% ipython --no-banner

In [1]: import numpy as np

In [2]: from numpy import linalg as LA

In [3]: np.set_printoptions(suppress=True, linewidth=100)

In [4]: feats = np.loadtxt("run16.csv", delimiter=",")

In [5]: feats
Out[5]: 
array([[-4., -4.,  0.,  0.],
       [-1.,  0.,  0.,  0.],
       [ 0.,  0.,  5.,  0.],
       [ 0.,  0.,  0., -2.]])

In [6]: # 3 blocks once reordered

In [7]: x0 = np.array([-1, -3, -1, 1])

In [8]: target = feats @ x0

In [9]: coef, lr = np.zeros(4), 1 / LA.norm(feats, 2) ** 2

In [10]: for i in range(20):
    ...:     coef -= lr * feats.T @ (feats @ coef - target)
    ...:     if i % 5 == 0: print(i, round(LA.norm(feats @ coef - target), 2))
    ...: 
0 2.33
5 1.3
10 0.99
15 0.84

In [11]: coef.round(2)
Out[11]: array([-1.75, -2.23, -1.  ,  0.93])

In [12]: vals, vecs = LA.eig(feats)

In [13]: vals.round(2)
Out[13]: array([-4.83,  0.83,  5.  , -2.  ])

In [14]: np.round(np.sort(LA.eigvals(LA.inv(feats))), 2)
Out[14]: array([-0.5 , -0.21,  0.2 ,  1.21])

In [15]: np.round(feats @ vecs[:, 0] - vals[0] * vecs[:, 0], 2) + 0
Out[15]: array([0., 0., 0., 0.])

In [16]: x0 = np.array([2, 3, -3, 1])

In [17]: target = feats @ x0

In [18]: target
Out[18]: array([-20.,  -2., -15.,  -2.])

In [19]: np.round(LA.solve(feats, feats[:, 1]), 2)
Out[19]: array([-0.,  1.,  0., -0.])

In [20]: np.round(LA.solve(feats, -1 * target), 2)
Out[20]: array([-2., -3.,  3., -1.])
